% python3 -q
>>> import numpy as np
>>> np.set_printoptions(precision=2, suppress=True, linewidth=100)
>>> X = np.load("case12.npy")
>>> X
array([[ 4,  5,  6],
       [ 7,  8,  9],
       [10, 11, 12]])
>>> Y = X / np.sqrt((X ** 2).mean(axis=1, keepdims=True))
>>> np.linalg.matrix_rank(X - X.mean(axis=1, keepdims=True))
np.int64(1)
>>> np.linalg.norm(Y, axis=1)
array([1.73, 1.73, 1.73])
>>> Y[2]
array([0.91, 1.  , 1.09])
>>> U, sigma, Vt = np.linalg.svd(X, full_matrices=False)
>>> sigma.round(2) + 0
array([25.21,  0.71,  0.  ])
>>> np.abs(Vt[0])
array([0.51, 0.57, 0.64])
>>> np.cumsum(sigma ** 2) / np.sum(sigma ** 2)
array([1., 1., 1.])
>>> np.round(U.T @ U, 2) + 0
array([[1., 0., 0.],
       [0., 1., 0.],
       [0., 0., 1.]])
>>> np.abs(U[:, 0]).round(6).argmax()
np.int64(2)
>>> np.round(U.T @ X @ Vt.T, 2) + 0
array([[25.21,  0.  ,  0.  ],
       [ 0.  ,  0.71,  0.  ],
       [ 0.  ,  0.  ,  0.  ]])
>>> np.round(sigma / sigma[0], 2) + 0
array([1.  , 0.03, 0.  ])
>>> U, sigma, Vt = np.linalg.svd(X)
>>> np.argmax(sigma[:-1] / (sigma[1:] + 1e-6)) + 1
np.int64(2)
>>> Y = U[:, :2] @ np.diag(sigma[:2]) @ Vt[:2]
>>> np.round(np.linalg.norm(X - Y) / np.linalg.norm(X), 2)
np.float64(0.0)
>>> np.round(np.linalg.norm(X - Y, 2), 2), round(float(sigma[2]), 2)
(np.float64(0.0), 0.0)
>>> def softmax(z):
...     e = np.exp(z - z.max(axis=-1, keepdims=True))
...     return e / e.sum(axis=-1, keepdims=True)
... 
>>> softmax(X).sum(axis=1)
array([1., 1., 1.])
>>> softmax(X[0] + 4)
array([0.09, 0.24, 0.67])
>>> np.round(softmax(10 * X[0]), 2) + 0
array([0., 0., 1.])
>>> softmax(X[0])
array([0.09, 0.24, 0.67])
>>> S = X @ X.T / np.sqrt(3)
>>> softmax(S).round(6).argmax(axis=1)
array([2, 2, 2])
>>> np.round(softmax(S), 2) + 0
array([[0., 0., 1.],
       [0., 0., 1.],
       [0., 0., 1.]])
>>> np.round(softmax(S + np.triu(np.full(S.shape, -np.inf), 1)), 2) + 0
array([[1., 0., 0.],
       [0., 1., 0.],
       [0., 0., 1.]])
>>> arr = np.diag(3 * np.array([-1, -1, -1, 1])) + np.array([[0, 3, -1, 0], [-2, 2, 0, 1], [2, -2, 1, 2], [0, 0, 1, -1]])
>>> arr
array([[-3,  3, -1,  0],
       [-2, -1,  0,  1],
       [ 2, -2, -2,  2],
       [ 0,  0,  1,  2]])
>>> Y = arr[0, 0] * arr[1:] - np.outer(arr[1:, 0], arr[0])
>>> Y
array([[ 0,  9, -2, -3],
       [ 0,  0,  8, -6],
       [ 0,  0, -3, -6]])
>>> np.linalg.matrix_rank(Y), np.linalg.matrix_rank(arr)
(np.int64(3), np.int64(4))
>>> E = np.load("data.npy")
>>> E
array([[10,  8,  2],
       [ 8, 17, 13],
       [ 2, 13, 13]])
>>> x = np.ones(3)
>>> for _ in range(3):
...     x = E @ x
...     x /= np.linalg.norm(x)
...     print(round(x @ E @ x, 2))
... 
30.75
30.82
30.82
>>> round(float(np.linalg.eigvalsh(E)[-1]), 2)
30.82
>>> x
array([0.34, 0.74, 0.58])
>>> W0 = np.array([[0.5, 0.5], [0.5, 0.5]])
>>> x = np.array([2, -2])
>>> (x - W0 @ x) @ (W0 @ x)
np.float64(0.0)
>>> U, sigma, Vt = np.linalg.svd(W0)
>>> V = Vt[:(sigma > 1e-8).sum()]
>>> rng = np.random.default_rng(62520)
>>> x = W0[1] + -3 * W0[0] + rng.integers(2) * np.eye(2)[1]
>>> x
array([-1.,  0.])
>>> np.diag(V.T @ V)
array([0.5, 0.5])
>>> V.T @ V
array([[0.5, 0.5],
       [0.5, 0.5]])
>>> np.linalg.matrix_rank(np.vstack([W0, x]))
np.int64(2)
>>> r = np.linalg.matrix_rank(W0)
>>> r
np.int64(1)
>>> N = np.linalg.svd(W0)[2][r:].T
>>> np.linalg.matrix_rank(W0.T @ W0), np.linalg.matrix_rank(W0 @ W0.T)
(np.int64(1), np.int64(1))
>>> N.shape
(2, 1)
>>> [int(np.linalg.matrix_rank(W0[:i])) for i in range(1, len(W0) + 1)]
[1, 1]
>>> np.allclose(W0 @ N, 0)
True
>>> U, sigma, Vt = np.linalg.svd(W0, full_matrices=False)
>>> np.allclose(U * sigma @ Vt, W0)
True
>>> np.round(Vt @ Vt.T, 2) + 0
array([[1., 0.],
       [0., 1.]])
>>> np.abs(Vt[0])
array([0.71, 0.71])
>>> sigma.round(2) + 0
array([1., 0.])
>>> U.shape, sigma.shape, Vt.shape
((2, 2), (2,), (2, 2))
>>> A = np.load("dump.npy")
>>> A
array([[ 6,  1,  2],
       [ 1, -2,  6],
       [ 2,  6,  0]])
>>> Q, V = np.linalg.qr(A[:, :2])[0], np.linalg.qr(A[:, 2:])[0]
>>> sigma = np.linalg.svd(Q.T @ V, compute_uv=False)
>>> np.degrees(np.arccos(sigma.clip(0, 1)))
array([50.42])
>>> ev, V = np.linalg.eig(A)
>>> np.sort(np.linalg.eigvals(A @ A))
array([11.1 , 50.48, 60.42])
>>> np.sort(np.linalg.eigvals(A.T))
array([-7.1 ,  3.33,  7.77])
>>> round(np.prod(ev), 2)
np.float64(-184.0)
>>> np.sort(np.linalg.eigvals(np.linalg.inv(A)))
array([-0.14,  0.13,  0.3 ])
>>> np.round(A @ V[:, 0] - ev[0] * V[:, 0], 2) + 0
array([0., 0., 0.])
>>> K = np.array([[-2, -2, -1, -2], [-4, -4, -2, -4], [-4, -4, -2, -4], [0, 0, 0, 0]])
>>> np.linalg.cond(K) > 100
np.True_
>>> np.argsort(-np.linalg.norm(K, axis=0).round(6), kind="stable")[:3]
array([0, 1, 3])
>>> np.linalg.matrix_rank(K, rtol=0.1)
np.int64(1)
>>> th = np.radians(45)
>>> Rm = np.eye(4)
>>> Rm[3, 3] = Rm[0, 0] = np.cos(th)
>>> Rm[3, 0], Rm[0, 3] = -np.sin(th), np.sin(th)
>>> Rm
array([[ 0.71,  0.  ,  0.  ,  0.71],
       [ 0.  ,  1.  ,  0.  ,  0.  ],
       [ 0.  ,  0.  ,  1.  ,  0.  ],
       [-0.71,  0.  ,  0.  ,  0.71]])
>>> Y = K @ Rm.T
>>> np.allclose(K @ K.T, Y @ Y.T)
True
>>> np.allclose(np.linalg.norm(K, axis=1), np.linalg.norm(Y, axis=1))
True
>>> Y.round(2) + 0
array([[-2.83, -2.  , -1.  ,  0.  ],
       [-5.66, -4.  , -2.  ,  0.  ],
       [-5.66, -4.  , -2.  ,  0.  ],
       [ 0.  ,  0.  ,  0.  ,  0.  ]])
>>> np.abs(np.diag(np.linalg.qr(K)[1])) > 1e-9
array([ True, False, False, False])
>>> round(float(np.trace(np.linalg.pinv(K) @ K)), 2)
1.0
>>> K @ np.linalg.pinv(K) @ K
array([[-2., -2., -1., -2.],
       [-4., -4., -2., -4.],
       [-4., -4., -2., -4.],
       [ 0.,  0.,  0.,  0.]])
